% python3 -q
>>> import numpy as np
>>> np.set_printoptions(precision=2, suppress=True, linewidth=120)
>>> E = np.loadtxt("a.csv", delimiter=",")
>>> E
array([[ 3.,  3.,  0.,  0.,  0.,  0.,  0.,  0.],
       [ 0.,  1.,  0.,  0.,  0.,  0.,  0.,  0.],
       [ 0.,  0.,  5., -4.,  0., -1.,  2., -1.],
       [ 0.,  0.,  4., -3., -4.,  0., -4., -1.],
       [ 0.,  0.,  2., -5., -1., -5.,  2.,  3.],
       [ 0.,  0., -5., -1., -4., -1., -4., -4.],
       [ 0.,  0.,  4., -5.,  3.,  5.,  0., -1.],
       [ 0.,  0.,  2., -3., -3., -2.,  2.,  3.]])
>>> rng = np.random.default_rng(755365)
>>> idx = rng.permutation(8)
>>> idx
array([6, 5, 0, 2, 7, 3, 1, 4])
>>> B = E[idx][:, idx]
>>> np.diag(B)
array([ 0., -1.,  3.,  5.,  3., -3.,  1., -1.])
>>> np.trace(B)
np.float64(7.0)
>>> np.allclose(B, E)
False
>>> np.sort(np.abs(np.linalg.eigvals(B)))
array([1.  , 3.  , 3.64, 4.41, 4.41, 6.93, 6.93, 7.78])
>>> B
array([[ 0.,  5.,  0.,  4., -1., -5.,  0.,  3.],
       [-4., -1.,  0., -5., -4., -1.,  0., -4.],
       [ 0.,  0.,  3.,  0.,  0.,  0.,  3.,  0.],
       [ 2., -1.,  0.,  5., -1., -4.,  0.,  0.],
       [ 2., -2.,  0.,  2.,  3., -3.,  0., -3.],
       [-4.,  0.,  0.,  4., -1., -3.,  0., -4.],
       [ 0.,  0.,  0.,  0.,  0.,  0.,  1.,  0.],
       [ 2., -5.,  0.,  2.,  3., -5.,  0., -1.]])
>>> B = E / np.sqrt((E ** 2).mean(axis=1, keepdims=True))
>>> np.linalg.norm(B, axis=1)
array([2.83, 2.83, 2.83, 2.83, 2.83, 2.83, 2.83, 2.83])
>>> np.linalg.matrix_rank(E - E.mean(axis=1, keepdims=True))
np.int64(7)
>>> B[0]
array([2., 2., 0., 0., 0., 0., 0., 0.])
>>> r0 = np.array([0, -2, 2, 3, 1, 2, 3, 3])
>>> B = E + np.outer(r0, np.eye(8)[7])
>>> B
array([[ 3.,  3.,  0.,  0.,  0.,  0.,  0.,  0.],
       [ 0.,  1.,  0.,  0.,  0.,  0.,  0., -2.],
       [ 0.,  0.,  5., -4.,  0., -1.,  2.,  1.],
       [ 0.,  0.,  4., -3., -4.,  0., -4.,  2.],
       [ 0.,  0.,  2., -5., -1., -5.,  2.,  4.],
       [ 0.,  0., -5., -1., -4., -1., -4., -2.],
       [ 0.,  0.,  4., -5.,  3.,  5.,  0.,  2.],
       [ 0.,  0.,  2., -3., -3., -2.,  2.,  6.]])
>>> np.linalg.matrix_rank(B - E)
np.int64(1)
>>> r0 = np.array([-1, 3])
>>> np.correlate(E[5], E[3], "full")
array([  0.,   0.,   5.,  21.,   8.,  37.,  27.,  19.,  28.,   3.,  24.,  -4., -16.,   0.,   0.])
>>> np.polyval(r0, E[5])
array([3., 3., 8., 4., 7., 4., 7., 7.])
>>> K = np.loadtxt("m.csv", delimiter=",")
>>> K
array([[  8., -16.,  11.,  -3.],
       [ 17., -33.,  23.,  -7.],
       [ 21., -40.,  30., -11.],
       [ 13., -24.,  19.,  -8.]])
>>> np.argsort(-np.linalg.norm(K, axis=0).round(6), kind="stable")[:3]
array([1, 2, 0])
>>> np.round(np.linalg.norm(K, 2) / np.linalg.norm(K), 2)
np.float64(1.0)
